% python3 -q
>>> import numpy as np
>>> from numpy import linalg as LA
>>> np.set_printoptions(suppress=True, linewidth=140)
>>> K = np.array([[0.0, 0.0, -1.0, 0.0, 0.0],
...     [0.0, 0.0, 0.0, -1.0, -1.0],
...     [-1.0, 0.0, 0.0, 0.0, 0.0],
...     [0.0, -1.0, 0.0, 0.0, -1.0],
...     [0.0, -1.0, 0.0, -1.0, 0.0]])
>>> print(K)
[[ 0.  0. -1.  0.  0.]
 [ 0.  0.  0. -1. -1.]
 [-1.  0.  0.  0.  0.]
 [ 0. -1.  0.  0. -1.]
 [ 0. -1.  0. -1.  0.]]
>>> q = K.astype(float).copy()
>>> for j in range(5):
...     q[:, j] -= q[:, :j] @ (q[:, :j].T @ q[:, j])
...     q[:, j] /= LA.norm(q[:, j])
... 
>>> q.round(1)
array([[ 0. ,  0. , -1. ,  0. ,  0. ],
       [ 0. ,  0. ,  0. , -0.8, -0.6],
       [-1. ,  0. ,  0. ,  0. ,  0. ],
       [ 0. , -0.7,  0. ,  0.4, -0.6],
       [ 0. , -0.7,  0. , -0.4,  0.6]])
>>> np.round(q.T @ q, 1) + 0
array([[1., 0., 0., 0., 0.],
       [0., 1., 0., 0., 0.],
       [0., 0., 1., 0., 0.],
       [0., 0., 0., 1., 0.],
       [0., 0., 0., 0., 1.]])
>>> data = np.array([[4, 4, 5],
...     [1, 1, 2],
...     [0, 0, 1],
...     [5, 5, 6],
...     [5, 5, 6],
...     [2, 2, 3],
...     [6, 6, 7],
...     [6, 6, 7]])
>>> W = np.array([[-2, 0], [2, 0], [-2, -2]])
>>> beta = np.array([3, 3])
>>> H = np.maximum(data @ W + beta, 0)
>>> (H > 0).astype(int)
array([[0, 0],
       [0, 0],
       [1, 1],
       [0, 0],
       [0, 0],
       [0, 0],
       [0, 0],
       [0, 0]])
>>> np.round((H > 0).mean(axis=0), 1)
array([0.1, 0.1])
>>> C = np.array([[-7, 0], [0, 4]])
>>> print(H @ C)
[[ 0  0]
 [ 0  0]
 [-7  4]
 [ 0  0]
 [ 0  0]
 [ 0  0]
 [ 0  0]
 [ 0  0]]
>>> print(LA.cond(data) > 100)
True
>>> LA.matrix_rank(data, rtol=0.1)
np.int64(1)
>>> [round(float(x), 1) for x in LA.svd(data, compute_uv=False)[:3]]
[22.2, 1.1, 0.0]
>>> np.argsort(-LA.norm(data, axis=0).round(6), kind="stable")[:3]
array([2, 0, 1])
